$ ipython --no-banner

In [1]: import numpy as np

In [2]: from numpy import linalg as LA

In [3]: np.set_printoptions(precision=2, suppress=True, linewidth=160, sign=" ")

In [4]: rnd = lambda a: np.round(a, 2) + 0

In [5]: arr = np.loadtxt("case5.csv", delimiter=",")

In [6]: arr
Out[6]: 
array([[  6.,   4.,   7.,   3.,   4.,   2.,   1.,   2.,   6.,   7.,   5.,   1.,   2.],
       [  7.,   5.,   8.,   4.,   5.,   3.,   2.,   3.,   7.,   8.,   6.,   2.,   3.],
       [ 11.,   9.,  12.,   8.,   9.,   7.,   6.,   7.,  11.,  12.,  10.,   6.,   7.],
       [  7.,   5.,   8.,   4.,   5.,   3.,   2.,   3.,   7.,   8.,   6.,   2.,   3.],
       [ 11.,   9.,  12.,   8.,   9.,   7.,   6.,   7.,  11.,  12.,  10.,   6.,   7.],
       [  8.,   6.,   9.,   5.,   6.,   4.,   3.,   4.,   8.,   9.,   7.,   3.,   4.]])

In [7]: f = np.array([-1, 2])

In [8]: np.array([np.convolve(row, f, "same") for row in arr])
Out[8]: 
array([[ -6.,   8.,   1.,  11.,   2.,   6.,   3.,   0.,  -2.,   5.,   9.,   9.,   0.],
       [ -7.,   9.,   2.,  12.,   3.,   7.,   4.,   1.,  -1.,   6.,  10.,  10.,   1.],
       [-11.,  13.,   6.,  16.,   7.,  11.,   8.,   5.,   3.,  10.,  14.,  14.,   5.],
       [ -7.,   9.,   2.,  12.,   3.,   7.,   4.,   1.,  -1.,   6.,  10.,  10.,   1.],
       [-11.,  13.,   6.,  16.,   7.,  11.,   8.,   5.,   3.,  10.,  14.,  14.,   5.],
       [ -8.,  10.,   3.,  13.,   4.,   8.,   5.,   2.,   0.,   7.,  11.,  11.,   2.]])

In [9]: print(np.convolve(arr[1], f))
[-7.  9.  2. 12.  3.  7.  4.  1. -1.  6. 10. 10.  1.  6.]

In [10]: U, sig, vt = LA.svd(arr)

In [11]: evecs = vt[:(sig > 1e-8).sum()]

In [12]: rng = np.random.default_rng(92)

In [13]: x = arr[0] + -3 * arr[1] + rng.integers(2) * np.eye(13)[7]

In [14]: x
Out[14]: array([-15., -11., -17.,  -9., -11.,  -7.,  -5.,  -7., -15., -17., -13.,  -5.,  -7.])

In [15]: rnd(np.diag(evecs.T @ evecs))
Out[15]: array([ 0.16,  0.08,  0.25,  0.09,  0.08,  0.14,  0.22,  0.14,  0.16,  0.25,  0.1 ,  0.22,  0.14])

In [16]: np.allclose(evecs.T @ evecs @ x, x)
Out[16]: True

In [17]: rnd(np.trace(LA.pinv(arr) @ arr))
Out[17]: np.float64(2.0)

In [18]: LA.lstsq(arr[:-1].T, arr[-1])[2]
Out[18]: np.int32(2)

In [19]: rnd(arr @ LA.pinv(arr) @ arr)
Out[19]: 
array([[  6.,   4.,   7.,   3.,   4.,   2.,   1.,   2.,   6.,   7.,   5.,   1.,   2.],
       [  7.,   5.,   8.,   4.,   5.,   3.,   2.,   3.,   7.,   8.,   6.,   2.,   3.],
       [ 11.,   9.,  12.,   8.,   9.,   7.,   6.,   7.,  11.,  12.,  10.,   6.,   7.],
       [  7.,   5.,   8.,   4.,   5.,   3.,   2.,   3.,   7.,   8.,   6.,   2.,   3.],
       [ 11.,   9.,  12.,   8.,   9.,   7.,   6.,   7.,  11.,  12.,  10.,   6.,   7.],
       [  8.,   6.,   9.,   5.,   6.,   4.,   3.,   4.,   8.,   9.,   7.,   3.,   4.]])

In [20]: np.unique(arr.round(6), axis=0).shape
Out[20]: (4, 13)

In [21]: rk = LA.matrix_rank(arr)

In [22]: rk
Out[22]: np.int64(2)

In [23]: ns = LA.svd(arr)[2][rk:].T

In [24]: print([int(LA.matrix_rank(np.delete(arr, i, axis=0))) for i in range(6)])
[2, 2, 2, 2, 2, 2]

In [25]: [int(LA.matrix_rank(arr[:, :j + 1])) for j in range(13)]
Out[25]: [1, 2, 2, 2, 2, 2, 2, 2, 2, 2, 2, 2, 2]

In [26]: [int(LA.matrix_rank(arr[:i])) for i in range(1, len(arr) + 1)]
Out[26]: [1, 2, 2, 2, 2, 2]

In [27]: ns.shape
Out[27]: (13, 11)

In [28]: np.allclose(arr @ ns, 0)
Out[28]: True

In [29]: [round(float(x), 2) for x in LA.svd(arr, compute_uv=False)[:3]]
Out[29]: [59.99, 5.4, 0.0]

In [30]: print(LA.cond(arr) > 100)
True

In [31]: F = np.array([[0, 1, 0, 0, 1],
    ...:     [1, 0, 0, 0, 1],
    ...:     [0, 0, 0, 0, 0],
    ...:     [0, 0, 0, 0, 1],
    ...:     [1, 1, 0, 1, 0]])

In [32]: print(rnd(LA.norm(F, 2) / LA.norm(F)))
0.77

In [33]: LA.matrix_rank(F, rtol=0.1)
Out[33]: np.int64(4)

In [34]: [round(float(x), 2) for x in LA.svd(F, compute_uv=False)[:3]]
Out[34]: [2.17, 1.48, 1.0]

In [35]: rnd(LA.det(F))
Out[35]: np.float64(0.0)

In [36]: print(np.flatnonzero(LA.matrix_power((F != 0) + (F.T != 0) + np.eye(5), 5)[4]))
[ 0  1  3  4]

In [37]: print(F @ F)
[[ 2  1  0  1  1]
 [ 1  2  0  1  1]
 [ 0  0  0  0  0]
 [ 1  1  0  1  0]
 [ 1  1  0  0  3]]

In [38]: print(rnd(np.sort(LA.eigvals(F).real)))
[-1.48 -1.    0.    0.31  2.17]

In [39]: M = np.load("m.npy")

In [40]: M
Out[40]: 
array([[ 31.85,  -0.27,  -3.17,  17.51, -22.38, -18.72],
       [  1.06,  -0.48,  -0.51,   0.63,  -0.97,  -1.09],
       [ -3.32,  -5.45,  -1.91,  -2.18,   1.72,  -0.97],
       [  5.04,   3.07,   0.7 ,   3.1 ,  -3.52,  -1.32],
       [ -1.6 ,  -4.29,  -1.71,  -1.06,   0.4 ,  -1.41],
       [ -9.98,   6.28,   5.51,  -5.86,   9.57,  11.37],
       [-34.16,   7.54,   8.84, -19.41,  27.46,  26.78],
       [ -4.36,   4.82,   3.15,  -2.38,   4.28,   6.03],
       [ -9.16,  -0.44,   0.53,  -4.91,   5.94,   4.91],
       [-10.57,  -1.85,   1.04,  -6.26,   8.  ,   6.05],
       [  3.17,  -2.57,  -1.74,   1.71,  -2.78,  -3.61],
       [  7.84,  -0.7 ,  -0.49,   4.02,  -4.92,  -4.25],
       [ 30.63,   0.59,  -2.18,  16.63, -20.72, -16.85],
       [ -4.11,  -3.91,  -2.27,  -2.12,   1.51,  -0.91],
       [-12.26,   2.48,   2.44,  -6.72,   9.22,   8.74],
       [ -0.63,  -4.43,  -2.5 ,  -0.2 ,  -1.15,  -2.82],
       [ 18.21,  -9.07,  -7.66,  10.48, -16.33, -17.89],
       [-11.2 ,   0.88,   0.98,  -5.82,   7.22,   6.43],
       [ 17.97,  -7.62,  -6.1 ,  10.07, -15.12, -15.95],
       [ -2.36,   3.9 ,   0.64,  -0.55,   0.9 ,   2.1 ],
       [ -6.02,   5.28,   4.27,  -3.65,   6.46,   8.1 ],
       [-12.25,   4.05,   4.95,  -7.36,  11.18,  11.74],
       [-14.73,   5.37,   3.58,  -7.71,  10.81,  11.38],
       [ -2.04,  -1.39,  -0.73,  -1.06,   0.92,  -0.08],
       [  2.05,   2.38,   1.11,   1.22,  -1.06,   0.48],
       [ -1.78,   7.02,   3.81,  -0.94,   3.04,   5.63],
       [ -3.46,  -3.47,  -2.56,  -1.44,   0.35,  -1.56],
       [ -4.6 ,  -2.95,  -1.43,  -2.48,   2.3 ,   0.21],
       [-26.99,   4.91,   4.3 , -14.53,  19.45,  17.88],
       [-10.19,  -0.85,   0.53,  -5.45,   6.5 ,   5.37],
       [-30.29,   3.83,   4.57, -16.52,  21.91,  19.77],
       [ 43.1 ,  -8.19,  -8.78,  23.83, -32.64, -30.73],
       [  4.62,   4.54,   2.34,   2.4 ,  -1.69,   0.86],
       [ 15.23,  -2.79,  -3.87,   8.72, -12.23, -11.82],
       [ -6.16,   3.91,   3.46,  -3.7 ,   6.13,   7.14],
       [-17.14,   2.12,   2.84,  -9.44,  12.57,  11.47],
       [ -8.12,  -0.88,   0.01,  -4.33,   5.12,   3.83],
       [ -1.46,   1.28,   1.08,  -0.99,   1.87,   2.06]])

In [41]: z = M[:, 1] > np.median(M[:, 1])

In [42]: f = M[z].mean(axis=0) - M[~z].mean(axis=0)

In [43]: np.argsort(-np.abs(f).round(6), kind="stable")
Out[43]: array([ 5,  0,  4,  1,  3,  2])

In [44]: print(rnd((((M - M.mean(axis=0)) @ f > 0) == z).mean()))
0.76

In [45]: ((M - M.mean(axis=0)) @ f > 0).astype(int)
Out[45]: array([ 0,  0,  0,  0,  0,  1,  1,  1,  1,  1,  0,  0,  0,  0,  1,  0,  0,  1,  0,  1,  1,  1,  1,  0,  0,  1,  0,  1,  1,  1,  1,  0,  0,  0,  1,  1,  1,  1])

In [46]: W1 = np.array([[2, 1, 1], [3, 1, 3], [2, 5, 2], [5, 2, 0], [5, 4, 3], [4, 5, 4]])

In [47]: coef = np.array([3, 3, 2])

In [48]: act = np.maximum(M @ W1 + coef, 0)

In [49]: LA.matrix_rank(act)
Out[49]: np.int64(3)

In [50]: W2 = np.array([[-1, -3, -2], [2, -1, 3], [-3, -3, 1]])

In [51]: W1 @ W2
Out[51]: 
array([[ -3, -10,   0],
       [-10, -19,   0],
       [  2, -17,  13],
       [ -1, -17,  -4],
       [ -6, -28,   5],
       [ -6, -29,  11]])

In [52]: M2 = np.array([[0, 2], [-3, 0], [-1, 1], [0, -3], [3, -3], [2, 0]])

In [53]: LA.matrix_rank(np.vstack([M, M2.T]))
Out[53]: np.int64(6)

In [54]: rnd(np.einsum("ij->j", M))
Out[54]: array([-68.17,  12.65,  13.07, -36.75,  49.32,  48.35])

In [55]: np.vstack([M, M2.T]).shape
Out[55]: (40, 6)

In [56]: LA.matrix_rank(M @ M2)
Out[56]: np.int64(2)

In [57]: Ac = M - M.mean(axis=0)

In [58]: U, sig, vt = LA.svd(Ac, full_matrices=False)

In [59]: np.searchsorted(np.cumsum(sig ** 2) / (sig ** 2).sum(), 0.9) + 1
Out[59]: np.int64(1)

In [60]: rnd(vt[0] * np.sign(vt[0, np.abs(vt[0]).argmax()]))
Out[60]: array([ 0.64, -0.11, -0.13,  0.35, -0.48, -0.45])

In [61]: LA.matrix_rank(Ac)
Out[61]: np.int64(6)

In [62]: print((np.sign(U[:, 0]) == np.sign(U[0, 0])).astype(int))
[ 1  1  1  1  1  0  0  0  0  0  1  1  1  0  0  1  1  0  1  0  0  0  0  1  1  0  1  0  0  0  0  1  1  1  0  0  0  0]

In [63]: print(rnd((sig ** 2).sum() ** 2 / (sig ** 4).sum()))
1.07

In [64]: np.abs(U[:, 0]).argmax()
Out[64]: np.int64(31)

In [65]: rnd(sig ** 2 / (sig ** 2).sum())
Out[65]: array([ 0.97,  0.03,  0.  ,  0.  ,  0.  ,  0.  ])

In [66]: rnd(Ac.mean(axis=0))
Out[66]: array([ 0.,  0.,  0.,  0.,  0.,  0.])

In [67]: d = LA.norm(M[:, None] - M[None], axis=-1)

In [68]: d.shape
Out[68]: (38, 38)

In [69]: rnd(d[:5, :5])
Out[69]: 
array([[  0.  ,  44.83,  50.49,  40.14,  47.96],
       [ 44.83,   0.  ,   7.81,   6.52,   5.28],
       [ 50.49,   7.81,   0.  ,  14.31,   2.74],
       [ 40.14,   6.52,  14.31,   0.  ,  11.69],
       [ 47.96,   5.28,   2.74,  11.69,   0.  ]])

In [70]: print(np.flatnonzero(d[6] < d.mean() / 2))
[  6  30]

In [71]: (d + 1e9 * np.eye(38)).round(6).argmin(axis=1)
Out[71]: 
array([ 12,  24,  13,  32,  26,  21,  30,  34,  29,  29,   1,   3,   0,  26,  17,   4,  18,  29,  16,  37,  34,  22,  21,   4,   1,   7,  13,  13,  30,   8,
        28,   0,   3,  18,  20,  22,   8,  19])

In [72]: print(d.mean(axis=1).argmax())
31

In [73]: d[6].round(6).argsort(kind="stable")[:4]
Out[73]: array([  6,  30,  28,  35])

In [74]: f = np.array([3, 3, 3, 2, 2, 2, 2, 2, 2, 3, 0, 1, 2])

In [75]: feats = np.array([np.roll(f, i) for i in range(13)])

In [76]: feats
Out[76]: 
array([[ 3,  3,  3,  2,  2,  2,  2,  2,  2,  3,  0,  1,  2],
       [ 2,  3,  3,  3,  2,  2,  2,  2,  2,  2,  3,  0,  1],
       [ 1,  2,  3,  3,  3,  2,  2,  2,  2,  2,  2,  3,  0],
       [ 0,  1,  2,  3,  3,  3,  2,  2,  2,  2,  2,  2,  3],
       [ 3,  0,  1,  2,  3,  3,  3,  2,  2,  2,  2,  2,  2],
       [ 2,  3,  0,  1,  2,  3,  3,  3,  2,  2,  2,  2,  2],
       [ 2,  2,  3,  0,  1,  2,  3,  3,  3,  2,  2,  2,  2],
       [ 2,  2,  2,  3,  0,  1,  2,  3,  3,  3,  2,  2,  2],
       [ 2,  2,  2,  2,  3,  0,  1,  2,  3,  3,  3,  2,  2],
       [ 2,  2,  2,  2,  2,  3,  0,  1,  2,  3,  3,  3,  2],
       [ 2,  2,  2,  2,  2,  2,  3,  0,  1,  2,  3,  3,  3],
       [ 3,  2,  2,  2,  2,  2,  2,  3,  0,  1,  2,  3,  3],
       [ 3,  3,  2,  2,  2,  2,  2,  2,  3,  0,  1,  2,  3]])

In [77]: f = np.array([2, 1, 3, 3, 0, 1, 3, 2, 1, 2, 3, 0, 2])

In [78]: M2 = feats + np.outer(f, np.eye(13)[5])

In [79]: LA.matrix_rank(M2 - feats)
Out[79]: np.int64(1)

In [80]: LA.matrix_rank(LA.inv(M2) - LA.inv(feats), tol=1e-8)
Out[80]: np.int64(1)
